>>> import numpy as np
>>> np.set_printoptions(precision=2, suppress=True, linewidth=100)
>>> K = np.load("data.npy")
>>> print(K)
[[-2.  0.]
 [ 0. -3.]]
>>> rng = np.random.default_rng(52657)
>>> idx = rng.permutation(2)
>>> print(idx)
[1 0]
>>> Y = K[idx][:, idx]
>>> print(Y)
[[-3.  0.]
 [ 0. -2.]]
>>> print(np.diag(Y))
[-3. -2.]
>>> print(np.allclose(Y, K))
False
>>> vals, vecs = np.linalg.eigh(Y)
>>> x0 = np.array([-2, -5])
>>> print(vecs * np.maximum(vals, 0) @ vecs.T)
[[0. 0.]
 [0. 0.]]
>>> print(np.round(x0 @ Y @ x0 / (x0 @ x0), 2), vals[0], vals[-1])
-2.14 -3.0 -2.0
>>> print((np.sign(vecs[:, -1].round(6)) == np.sign(vecs[0, -1].round(6))).astype(int))
[1 0]
>>> print(vecs * np.abs(vals) @ vecs.T)
[[3. 0.]
 [0. 2.]]
>>> vals, vecs = np.linalg.eig(K)
>>> print(vals)
[-2. -3.]
>>> print(K @ vecs[:, 0] - vals[0] * vecs[:, 0])
[0. 0.]
>>> proj = np.triu(np.array([[-1, -1], [1, 3]]), 1) + np.eye(2)
>>> Y = proj @ K @ np.linalg.inv(proj)
>>> print(round(float(np.linalg.det(Y)), 2))
6.0
>>> print(Y)
[[-2.  1.]
 [ 0. -3.]]
>>> vals, vecs = np.linalg.eig(Y)
>>> print(np.sort(np.linalg.eigvals(np.linalg.inv(Y))))
[-0.5  -0.33]
>>> print(vals)
[-2. -3.]
>>> print(np.sort(np.linalg.eigvals(Y.T)))
[-3. -2.]
>>> print(np.prod(vals))
6.0
>>> mat = np.load("mat.npy")
>>> print(mat)
[[-12.92 -32.05   7.8 ]
 [ -6.3  -19.12   5.92]
 [ -6.08 -18.63   5.83]
 [ -3.93 -13.59   4.69]
 [ -3.5  -12.49   4.4 ]
 [ -3.24 -11.77   4.2 ]
 [ -3.19 -11.63   4.16]
 [ -3.09 -11.36   4.08]
 [ -1.85  -7.47   2.81]
 [ -1.4   -5.63   2.09]
 [ -0.46  -1.     0.15]
 [  2.38   2.48   0.88]
 [  2.53   2.6    0.95]
 [  5.46   4.8    2.51]
 [  5.58   4.88   2.57]
 [ 11.41   8.99   5.77]
 [ 34.12  25.22  17.89]
 [ 41.87  30.93  21.89]]
>>> Y = np.c_[mat[:, :1] @ np.array([[1]]), np.array([-3, 3, 3, 3, 1, 3, 3, -1, 2, -1, 1, -1, -3, -3, 0, 2, -1, 1])]
>>> print(Y)
[[-12.92  -3.  ]
 [ -6.3    3.  ]
 [ -6.08   3.  ]
 [ -3.93   3.  ]
 [ -3.5    1.  ]
 [ -3.24   3.  ]
 [ -3.19   3.  ]
 [ -3.09  -1.  ]
 [ -1.85   2.  ]
 [ -1.4   -1.  ]
 [ -0.46   1.  ]
 [  2.38  -1.  ]
 [  2.53  -3.  ]
 [  5.46  -3.  ]
 [  5.58   0.  ]
 [ 11.41   2.  ]
 [ 34.12  -1.  ]
 [ 41.87   1.  ]]
>>> print(np.linalg.matrix_rank(Y))
2
>>> print(np.linalg.matrix_rank(np.c_[mat, Y]))
4
>>> print(np.linalg.norm(np.linalg.qr(mat)[0].T @ Y, axis=0) ** 2 / ((Y ** 2).sum(axis=0) + 1e-12))
[1.   0.37]
>>> x0 = np.array([3, -2])
>>> a = np.maximum(Y @ x0, 0)
>>> print(np.flatnonzero(a > 1e-9))
[11 12 13 14 15 16 17]
>>> print(np.tanh(Y @ x0))
[-1.   -1.   -1.   -1.   -1.   -1.   -1.   -1.   -1.   -0.98 -1.    1.    1.    1.    1.    1.
  1.    1.  ]
>>> print(np.maximum(Y @ (3 * x0), 0))
[  0.     0.     0.     0.     0.     0.     0.     0.     0.     0.     0.    27.42  40.77  67.14
  50.22  90.69 313.08 370.83]
>>> print(a)
[  0.     0.     0.     0.     0.     0.     0.     0.     0.     0.     0.     9.14  13.59  22.38
  16.74  30.23 104.36 123.61]
>>> print(Y * (a > 1e-9)[:, None])
[[-0.   -0.  ]
 [-0.    0.  ]
 [-0.    0.  ]
 [-0.    0.  ]
 [-0.    0.  ]
 [-0.    0.  ]
 [-0.    0.  ]
 [-0.   -0.  ]
 [-0.    0.  ]
 [-0.   -0.  ]
 [-0.    0.  ]
 [ 2.38 -1.  ]
 [ 2.53 -3.  ]
 [ 5.46 -3.  ]
 [ 5.58  0.  ]
 [11.41  2.  ]
 [34.12 -1.  ]
 [41.87  1.  ]]
